$ ipython --no-banner

In [1]: import numpy as np

In [2]: np.set_printoptions(precision=3, suppress=True, linewidth=140, floatmode="fixed")

In [3]: F = np.load("x.npy")

In [4]: print(F)
[[0 0 0 0 0 0 0 1 0]
 [0 0 0 0 0 0 0 0 0]
 [0 0 0 0 0 0 1 0 1]
 [0 0 0 0 0 0 1 1 0]
 [0 0 0 0 0 1 1 1 1]
 [0 0 0 0 1 0 0 1 0]
 [0 0 1 1 1 0 0 1 0]
 [1 0 0 1 1 1 1 0 0]
 [0 0 1 0 1 0 0 0 0]]

In [5]: print(np.round(np.linalg.eigvalsh(F).min(), 3))
-2.247

In [6]: print([round(float(np.linalg.det(F[:i, :i])), 2) + 0 for i in range(1, 10)])
[0.0, 0.0, 0.0, 0.0, 0.0, 0.0, 0.0, 0.0, 0.0]

In [7]: print(np.all(np.linalg.eigvalsh(F) > 0))
False

In [8]: rank = np.linalg.matrix_rank(F)

In [9]: print(rank)
8

In [10]: null = np.linalg.svd(F)[2][rank:].T

In [11]: print(np.round(F @ null, 3) + 0)
[[0.000]
 [0.000]
 [0.000]
 [0.000]
 [0.000]
 [0.000]
 [0.000]
 [0.000]
 [0.000]]

In [12]: print(null.shape)
(9, 1)

In [13]: print([int(np.linalg.matrix_rank(F[:i])) for i in range(1, len(F) + 1)])
[1, 1, 2, 3, 4, 5, 6, 7, 8]

In [14]: print((F != 0).astype(int))
[[0 0 0 0 0 0 0 1 0]
 [0 0 0 0 0 0 0 0 0]
 [0 0 0 0 0 0 1 0 1]
 [0 0 0 0 0 0 1 1 0]
 [0 0 0 0 0 1 1 1 1]
 [0 0 0 0 1 0 0 1 0]
 [0 0 1 1 1 0 0 1 0]
 [1 0 0 1 1 1 1 0 0]
 [0 0 1 0 1 0 0 0 0]]

In [15]: print(F @ F)
[[1 0 0 1 1 1 1 0 0]
 [0 0 0 0 0 0 0 0 0]
 [0 0 2 1 2 0 0 1 0]
 [1 0 1 2 2 1 1 1 0]
 [1 0 2 2 4 1 1 2 0]
 [1 0 0 1 1 2 2 1 1]
 [1 0 0 1 1 2 4 2 2]
 [0 0 1 1 2 1 2 5 1]
 [0 0 0 0 0 1 2 1 2]]

In [16]: print(np.sort(np.linalg.eigvals(F).real))
[-2.247 -1.843 -0.785 -0.555  0.000  0.176  0.802  1.214  3.238]

In [17]: print(np.argsort(-np.linalg.norm(F, axis=0).round(6), kind="stable")[:3])
[7 4 6]

In [18]: print(np.linalg.matrix_rank(F, rtol=0.1))
7

In [19]: W2 = np.array([[5, 2, 0, 2, 9, 8, 1], [5, 1, 6, 5, 2, 9, 2]])

In [20]: W0 = np.repeat(W2, 37 // 2, axis=0)

In [21]: rng = np.random.default_rng(553)

In [22]: W0 = W0 + 0.3 * rng.normal(size=W0.shape)

In [23]: print(W0)
[[ 4.501  1.974 -0.267  2.276  9.113  8.801  0.943]
 [ 4.824  2.410  0.334  2.267  8.843  8.234  1.058]
 [ 4.965  2.089 -0.081  2.507  9.413  8.285  0.880]
 [ 5.084  2.413 -0.594  2.267  9.183  7.657  1.478]
 [ 4.642  1.959  0.492  1.390  9.451  7.976  0.974]
 [ 5.153  1.832 -0.033  2.346  9.064  7.548  1.043]
 [ 4.654  1.682 -0.040  1.531  8.748  7.669  1.263]
 [ 4.659  1.976 -0.416  2.247  9.302  7.812  0.850]
 [ 4.966  2.115 -0.061  2.063  9.243  7.977  1.070]
 [ 4.829  1.961 -0.216  1.954  8.979  8.389  0.956]
 [ 5.025  2.188 -0.226  1.449  9.144  7.259  1.412]
 [ 4.904  2.504  0.085  1.841  9.131  7.835  1.088]
 [ 5.089  1.523  0.511  2.187  9.504  8.487  0.756]
 [ 4.537  2.412  0.101  1.821  9.250  7.594  1.105]
 [ 4.196  2.187  0.185  1.803  9.103  7.702  0.788]
 [ 4.700  1.949 -0.258  2.530  8.907  7.691  0.898]
 [ 4.710  2.033 -0.346  2.290  9.053  7.636  1.062]
 [ 5.533  1.920  0.151  2.360  9.265  8.061  0.785]
 [ 5.032  1.464  5.816  5.162  1.586  9.137  2.171]
 [ 5.104  0.840  6.016  4.807  1.835  8.846  2.397]
 [ 4.817  1.414  6.114  5.077  1.974  9.249  1.905]
 [ 5.115  0.755  5.716  4.967  2.139  9.122  2.225]
 [ 4.715  1.065  5.776  5.217  2.158  9.192  1.540]
 [ 4.488  0.998  5.294  4.980  2.479  8.571  2.016]
 [ 4.968  0.502  5.618  4.333  1.920  8.539  1.396]
 [ 5.272  1.434  5.702  4.882  1.747  8.864  1.943]
 [ 4.944  1.290  5.982  4.879  1.733  9.011  2.173]
 [ 5.137  0.867  5.922  4.769  1.422  9.145  2.060]
 [ 4.673  1.281  5.431  4.853  1.344  8.574  2.264]
 [ 4.764  1.453  5.854  4.761  2.188  9.649  2.176]
 [ 5.063  1.046  6.446  4.944  2.674  9.127  1.699]
 [ 4.996  1.009  6.120  4.942  1.802  8.974  1.798]
 [ 5.210  0.806  6.314  5.109  2.487  8.930  1.868]
 [ 4.290  1.438  6.282  4.785  2.319  9.080  2.010]
 [ 4.928  0.835  5.654  4.624  1.923  9.041  1.876]
 [ 4.351  1.603  6.213  4.227  2.486  9.538  2.150]]

In [24]: Xc = (W0 - W0.mean(axis=0)) / W0.std(axis=0)

In [25]: print(Xc.std(axis=0))
[1.000 1.000 1.000 1.000 1.000 1.000 1.000]

In [26]: c = np.linalg.lstsq(np.delete(Xc, 4, axis=1), Xc[:, 4])[0]

In [27]: print(np.abs(c).argmax())
2

In [28]: print(c)
[ 0.023  0.073 -0.570 -0.274  0.055 -0.158]

In [29]: print(round(1 - np.var(Xc[:, 4] - np.delete(Xc, 4, axis=1) @ c), 3))
0.988

In [30]: hat = W0 @ np.linalg.solve(W0.T @ W0, W0.T)

In [31]: print(np.round(np.linalg.eigvalsh(hat), 3) + 0)
[0.000 0.000 0.000 0.000 0.000 0.000 0.000 0.000 0.000 0.000 0.000 0.000 0.000 0.000 0.000 0.000 0.000 0.000 0.000 0.000 0.000 0.000 0.000
 0.000 0.000 0.000 0.000 0.000 0.000 1.000 1.000 1.000 1.000 1.000 1.000 1.000]

In [32]: print(hat @ W0[:, 2])
[-0.267  0.334 -0.081 -0.594  0.492 -0.033 -0.040 -0.416 -0.061 -0.216 -0.226  0.085  0.511  0.101  0.185 -0.258 -0.346  0.151  5.816
  6.016  6.114  5.716  5.776  5.294  5.618  5.702  5.982  5.922  5.431  5.854  6.446  6.120  6.314  6.282  5.654  6.213]

In [33]: print(np.allclose(hat @ hat, hat))
True

In [34]: gram = np.cov(W0, rowvar=False)

In [35]: print(round(np.corrcoef(W0[:, 6], W0[:, 1])[0, 1], 3))
-0.692

In [36]: print(np.linalg.eigvalsh(gram)[::-1])
[25.022  0.171  0.127  0.103  0.065  0.056  0.027]

In [37]: print(np.argwhere(np.triu(np.abs(np.corrcoef(W0.T)) > 0.8, 1)))
[[1 2]
 [1 3]
 [1 4]
 [2 3]
 [2 4]
 [2 5]
 [2 6]
 [3 4]
 [3 5]
 [3 6]
 [4 5]
 [4 6]]

In [38]: print(W0.std(axis=0))
[0.286 0.550 2.986 1.426 3.581 0.649 0.530]

In [39]: B = np.c_[W0[:, :5] @ np.array([[1, 3, -3, -1, 0],
    ...:     [2, -2, 0, 3, -3],
    ...:     [-1, 3, 0, 3, -2],
    ...:     [-2, 0, 3, 2, 1],
    ...:     [1, -2, 1, 2, 1]]), np.array([1, -3, 0, 4, 1, 3, -3, -3, -4, 3, -3, -5, -4, -4, 4, -1, 5, 5, -4, 0, -4, -3, 1, 1, -4, -2, -1, -5, -3, 5, 1, 4, 2, 1, -1, 3])]

In [40]: print(B)
[[ 13.279  -9.472   2.437  23.400   6.000   1.000]
 [ 13.620  -7.030   1.170  25.627   3.211  -3.000]
 [ 13.623  -8.352   2.038  24.900   5.814   0.000]
 [ 15.152  -9.719   0.731  23.272   5.399   4.000]
 [ 14.739  -7.420  -0.302  24.395   3.980   1.000]
 [ 13.222  -6.433   0.645  23.065   5.980   3.000]
 [ 13.743  -7.018  -0.619  20.832   5.312  -3.000]
 [ 13.834  -9.826   2.066  23.117   6.455  -3.000]
 [ 14.375  -8.002   0.534  23.809   5.082  -4.000]
 [ 14.039  -8.042   0.354  22.273   5.483   3.000]
 [ 15.874  -8.266  -1.586  22.047   4.479  -3.000]
 [ 15.278  -8.304  -0.059  24.808   3.289  -5.000]
 [ 12.754  -5.253   0.798  24.395   6.099  -4.000]
 [ 14.868  -9.412   1.103  25.142   3.633  -4.000]
 [ 13.882  -9.436   1.924  24.733   3.975   4.000]
 [ 12.704  -8.388   2.397  23.246   6.106  -1.000]
 [ 13.595  -9.079   1.792  23.035   5.937   5.000]
 [ 13.768  -5.319  -0.255  23.930   5.564   5.000]
 [ -6.595  26.445   1.977  30.305  -9.276  -4.000]
 [ -7.012  28.013   0.942  28.745  -7.909   0.000]
 [ -6.649  26.016   2.756  31.870  -9.419  -4.000]
 [ -6.887  26.705   1.696  28.511  -6.591  -3.000]
 [ -7.206  25.026   3.664  30.559  -7.372   1.000]
 [ -6.292  22.395   3.954  29.305  -6.123   1.000]
 [ -6.391  26.914   0.013  25.895  -6.487  -4.000]
 [ -5.579  26.563   0.575  29.395  -9.079  -2.000]
 [ -6.482  26.732   1.537  30.094  -9.221  -1.000]
 [ -7.166  28.598   0.318  27.611  -8.253  -5.000]
 [ -6.560  25.064   1.884  27.857  -8.508  -3.000]
 [ -5.518  24.574   2.178  31.054  -9.119   5.000]
 [ -6.504  27.087   2.315  32.648  -8.413   1.000]
 [ -7.188  27.725   1.641  29.880  -8.523   4.000]
 [ -7.223  27.984   2.185  31.341  -7.449   2.000]
 [ -6.366  24.202   3.804  33.080  -9.775   1.000]
 [ -6.380  26.228   1.012  27.635  -7.266  -1.000]
 [ -4.625  23.514   2.115  32.522 -10.520   3.000]]

In [41]: print(np.linalg.matrix_rank(np.c_[W0, B]))
8

In [42]: Xc = W0 - W0.mean(axis=0)

In [43]: Uu, sig, vt = np.linalg.svd(Xc, full_matrices=False)

In [44]: print((np.sign(Uu[:, 0]) == np.sign(Uu[0, 0])).astype(int))
[1 1 1 1 1 1 1 1 1 1 1 1 1 1 1 1 1 1 0 0 0 0 0 0 0 0 0 0 0 0 0 0 0 0 0 0]

In [45]: print(np.abs(vt[-1]))
[0.266 0.459 0.033 0.215 0.274 0.004 0.772]

In [46]: print(sig ** 2 / (sig ** 2).sum())
[0.979 0.007 0.005 0.004 0.003 0.002 0.001]

In [47]: print(np.searchsorted(np.cumsum(sig ** 2) / (sig ** 2).sum(), 0.9) + 1)
1

In [48]: print(sig)
[29.593  2.448  2.108  1.897  1.507  1.400  0.971]

In [49]: print(np.linalg.matrix_rank(Xc))
7

In [50]: print(vt[0] * np.sign(vt[0, np.abs(vt[0]).argmax()]))
[-0.006  0.096 -0.603 -0.283  0.725 -0.113 -0.097]

In [51]: print(np.round((sig ** 2).sum() ** 2 / (sig ** 4).sum(), 3))
1.044

In [52]: print(np.abs(Uu[:, 0]).argmax())
27

In [53]: print(np.round(Xc.mean(axis=0), 3) + 0)
[0.000 0.000 0.000 0.000 0.000 0.000 0.000]

In [54]: K, _ = np.linalg.qr(np.array([[0.5, -1.2, -0.4, -2.2, -0.2],
    ...:     [-1.2, 0.8, -1.9, 0.8, -0.1],
    ...:     [0.7, 0.2, -1.2, -1.3, 1.7],
    ...:     [0.4, 0.5, -0.8, -0.5, -0.1],
    ...:     [1.5, -0.1, -1.4, 0.2, 1.5]]))

In [55]: print(K)
[[-0.233 -0.748 -0.537 -0.229  0.212]
 [ 0.560  0.315 -0.748  0.166  0.014]
 [-0.327  0.291 -0.263 -0.584 -0.631]
 [-0.187  0.441 -0.043 -0.461  0.746]
 [-0.700  0.248 -0.285  0.605  0.036]]

In [56]: hat = np.triu(np.array([[1, 1, 0, 2, 3],
    ...:     [0, 0, 3, 1, 3],
    ...:     [1, 1, 1, 3, 1],
    ...:     [2, 2, 2, 3, 2],
    ...:     [2, 0, 2, 2, 0]]), 1) + np.eye(5)

In [57]: B = hat @ K @ np.linalg.inv(hat)

In [58]: print(np.poly(B))
[ 1.000  0.607 -0.200  0.200 -0.607 -1.000]

In [59]: vec = np.array([-2, 1, -1, -2, 0])

In [60]: print(5 - np.linalg.matrix_rank(K - np.eye(5), tol=1e-8))
1

In [61]: print(round(np.linalg.det(K), 3))
1.0

In [62]: T = np.stack([K, 5 * K, K[::-1]])

In [63]: print((T @ K.T).shape)
(3, 5, 5)

In [64]: print(T.shape)
(3, 5, 5)

In [65]: idx = rng.permutation(5)

In [66]: B = K[:, idx] * rng.choice([-1, 1], 5)

In [67]: print(B)
[[-0.537  0.229  0.233  0.212  0.748]
 [-0.748 -0.166 -0.560  0.014 -0.315]
 [-0.263  0.584  0.327 -0.631 -0.291]
 [-0.043  0.461  0.187  0.746 -0.441]
 [-0.285 -0.605  0.700  0.036 -0.248]]

In [68]: Uu, _, vt = np.linalg.svd(K.T @ B)

In [69]: print(idx)
[2 3 0 4 1]

In [70]: print(np.round(Uu @ vt, 3) + 0)
[[ 0.000  0.000 -1.000  0.000  0.000]
 [ 0.000  0.000  0.000  0.000 -1.000]
 [ 1.000  0.000  0.000  0.000  0.000]
 [ 0.000 -1.000  0.000  0.000  0.000]
 [ 0.000  0.000  0.000  1.000  0.000]]

In [71]: print(np.round(np.linalg.lstsq(K, B)[0], 3) + 0)
[[ 0.000  0.000 -1.000  0.000  0.000]
 [ 0.000  0.000  0.000  0.000 -1.000]
 [ 1.000  0.000  0.000  0.000  0.000]
 [ 0.000 -1.000  0.000  0.000  0.000]
 [ 0.000  0.000  0.000  1.000  0.000]]

In [72]: print(np.allclose(B @ B.T, B.T @ B))
True

In [73]: print(round(float(np.trace(B)), 3))
0.122

In [74]: print(np.sort(np.abs(np.linalg.eigvals(B))))
[1.000 1.000 1.000 1.000 1.000]

In [75]: print(round(np.abs(np.linalg.eigvals(B)).max(), 3))
1.0

In [76]: print(round(np.linalg.det(B), 3))
1.0

In [77]: print(np.allclose(B, B.T))
False

In [78]: arr = np.load("test18.npy")

In [79]: print(arr)
[[ 2  0  0  0  0  0  0  0]
 [ 7 -6  0  0  0  0  0  0]
 [ 5  4 -6  0  0  0  0  0]
 [ 7 -3  0  1  0  0  0  0]
 [-8  9  8 -2  2  0  0  0]
 [ 1  1 -5  4  2 -2  0  0]
 [-3 -5 -6 -7  2  0 -4  0]
 [-5  1 -1  1 -7  3 -1  9]]

In [80]: # triangular

In [81]: print(np.prod(np.diag(arr)), np.round(np.linalg.det(arr), 3))
10368 10368.0

In [82]: print([int(np.linalg.matrix_rank(np.linalg.matrix_power(arr, p))) for p in range(1, 9)])
[8, 8, 8, 8, 8, 8, 8, 8]

In [83]: print(arr @ arr)
[[   4    0    0    0    0    0    0    0]
 [ -28   36    0    0    0    0    0    0]
 [   8  -48   36    0    0    0    0    0]
 [   0   15    0    1    0    0    0    0]
 [  57    2  -32   -6    4    0    0    0]
 [  -6  -22   56   -8    0    4    0    0]
 [-124   65   76   17   -4    0   16    0]
 [  16  -59  -68   43  -73   21   -5   81]]

In [84]: B = arr + rng.integers(-2, 3, (8, 6)) @ rng.integers(-2, 3, (6, 8))

In [85]: print(B)
[[  6  -1  -1   3  -6 -11  -6  -2]
 [ 12  -2   4   8   2   0  -1  -3]
 [ 14   0  -5  -2   8   3   2  -5]
 [ 10   5   5   5   2   3   4   1]
 [ -7   5   7  -7   6  -6   1   3]
 [  5  -8  -8   0   8   1  -1  -6]
 [ -1  -1  -2  -3   8  10   0  -2]
 [ -5  -5  -3   5  -7   1  -7   5]]

In [86]: print(np.linalg.matrix_rank(B - arr, tol=1e-8))
6

In [87]: print(np.round(np.linalg.svd(B - arr, compute_uv=False), 3) + 0)
[23.175 20.410 15.832 10.453  4.705  0.553  0.000  0.000]

In [88]: print(B - arr)
[[  4  -1  -1   3  -6 -11  -6  -2]
 [  5   4   4   8   2   0  -1  -3]
 [  9  -4   1  -2   8   3   2  -5]
 [  3   8   5   4   2   3   4   1]
 [  1  -4  -1  -5   4  -6   1   3]
 [  4  -9  -3  -4   6   3  -1  -6]
 [  2   4   4   4   6  10   4  -2]
 [  0  -6  -2   4   0  -2  -6  -4]]

In [89]: B = arr[0, 0] * arr[1:] - np.outer(arr[1:, 0], arr[0])

In [90]: print(B)
[[  0 -12   0   0   0   0   0   0]
 [  0   8 -12   0   0   0   0   0]
 [  0  -6   0   2   0   0   0   0]
 [  0  18  16  -4   4   0   0   0]
 [  0   2 -10   8   4  -4   0   0]
 [  0 -10 -12 -14   4   0  -8   0]
 [  0   2  -2   2 -14   6  -2  18]]

In [91]: print(np.linalg.matrix_rank(B), np.linalg.matrix_rank(arr))
7 8
